$ python3 -q
>>> import numpy as np
>>> np.set_printoptions(precision=1, suppress=True, linewidth=200, floatmode="fixed")
>>> rnd = lambda a: np.round(a, 1) + 0
>>> mat = np.array([[0, 0, 0, 2, 1, 1, 3],
...     [3, 0, 0, 0, 2, 1, 1],
...     [1, 3, 0, 0, 0, 2, 1],
...     [1, 1, 3, 0, 0, 0, 2],
...     [2, 1, 1, 3, 0, 0, 0],
...     [0, 2, 1, 1, 3, 0, 0],
...     [0, 0, 2, 1, 1, 3, 0]])
>>> q, r_ = np.linalg.qr(mat)
>>> print(rnd(abs(r_[0, 0])), rnd(np.linalg.norm(mat[:, 0])))
3.9 3.9
>>> print(rnd(q.T @ q))
[[1.0 0.0 0.0 0.0 0.0 0.0 0.0]
 [0.0 1.0 0.0 0.0 0.0 0.0 0.0]
 [0.0 0.0 1.0 0.0 0.0 0.0 0.0]
 [0.0 0.0 0.0 1.0 0.0 0.0 0.0]
 [0.0 0.0 0.0 0.0 1.0 0.0 0.0]
 [0.0 0.0 0.0 0.0 0.0 1.0 0.0]
 [0.0 0.0 0.0 0.0 0.0 0.0 1.0]]
>>> print(np.allclose(r_.T @ r_, mat.T @ mat))
True
>>> vec = np.array([9, 1, -1, -4, -7, 2, -8])
>>> rhs = mat @ vec
>>> print(rhs)
[-37   7   8  -9   6 -24  -7]
>>> print(rnd(np.linalg.solve(mat, rhs)))
[ 9.0  1.0 -1.0 -4.0 -7.0  2.0 -8.0]
>>> print(rnd(np.linalg.solve(mat, rhs + mat[:, 6])))
[ 9.0  1.0 -1.0 -4.0 -7.0  2.0 -7.0]
>>> r0, v = mat[1], mat[5]
>>> print(r0 @ r0)
15
>>> pr = (r0 @ v) / (r0 @ r0) * r0
>>> print(rnd(np.linalg.norm(r0 + v) ** 2 + np.linalg.norm(r0 - v) ** 2))
60.0
>>> print(rnd(v - pr))
[-1.2  2.0  1.0  1.0  2.2 -0.4 -0.4]
>>> M2 = np.linalg.inv(mat)
>>> print(rnd(np.linalg.inv(M2)))
[[0.0 0.0 0.0 2.0 1.0 1.0 3.0]
 [3.0 0.0 0.0 0.0 2.0 1.0 1.0]
 [1.0 3.0 0.0 0.0 0.0 2.0 1.0]
 [1.0 1.0 3.0 0.0 0.0 0.0 2.0]
 [2.0 1.0 1.0 3.0 0.0 0.0 0.0]
 [0.0 2.0 1.0 1.0 3.0 0.0 0.0]
 [0.0 0.0 2.0 1.0 1.0 3.0 0.0]]
>>> print((np.abs(M2) > 1e-9).astype(int))
[[1 1 1 1 1 1 1]
 [1 1 1 1 1 1 1]
 [1 1 1 1 1 1 1]
 [1 1 1 1 1 1 1]
 [1 1 1 1 1 1 1]
 [1 1 1 1 1 1 1]
 [1 1 1 1 1 1 1]]
>>> print(np.allclose(M2, mat.T))
False
>>> vec = np.array([3, 1, 2, 0, 3, 1, 0])
>>> rhs = mat @ vec
>>> beta, lr = np.zeros(7), 1 / np.linalg.norm(mat, 2) ** 2
>>> for i in range(3):
...     beta -= lr * mat.T @ (mat @ beta - rhs)
...     if i % 1 == 0: print(i, round(np.linalg.norm(mat @ beta - rhs), 1))
... 
0 7.6
1 6.2
2 5.1
>>> print(rnd(beta))
[2.1 1.3 1.6 0.8 2.2 1.2 0.7]
>>> F = np.loadtxt("arr.csv", delimiter=",")
>>> print(F)
[[ 3.0  4.0  4.0  2.0  1.0  2.0  4.0  3.0  1.0]
 [ 1.0  2.0  2.0  0.0 -1.0  0.0  2.0  1.0 -1.0]
 [ 2.0  3.0  3.0  1.0  0.0  1.0  3.0  2.0  0.0]
 [ 0.0  1.0  1.0 -1.0 -2.0 -1.0  1.0  0.0 -2.0]
 [ 3.0  4.0  4.0  2.0  1.0  2.0  4.0  3.0  1.0]
 [ 2.0  3.0  3.0  1.0  0.0  1.0  3.0  2.0  0.0]
 [ 2.0  3.0  3.0  1.0  0.0  1.0  3.0  2.0  0.0]
 [ 0.0  1.0  1.0 -1.0 -2.0 -1.0  1.0  0.0 -2.0]
 [ 0.0  1.0  1.0 -1.0 -2.0 -1.0  1.0  0.0 -2.0]
 [ 3.0  4.0  4.0  2.0  1.0  2.0  4.0  3.0  1.0]
 [ 2.0  3.0  3.0  1.0  0.0  1.0  3.0  2.0  0.0]
 [ 3.0  4.0  4.0  2.0  1.0  2.0  4.0  3.0  1.0]]
>>> # columns 1 and 2 are equal
>>> print(rnd(np.linalg.norm(F)))
22.5
>>> print(np.unravel_index(np.abs(F).argmax(), F.shape))
(np.int64(0), np.int64(1))
>>> print(rnd(np.linalg.svd(F, compute_uv=False)))
[21.5  6.8  0.0  0.0  0.0  0.0  0.0  0.0  0.0]
>>> print(np.linalg.matrix_rank(F))
2
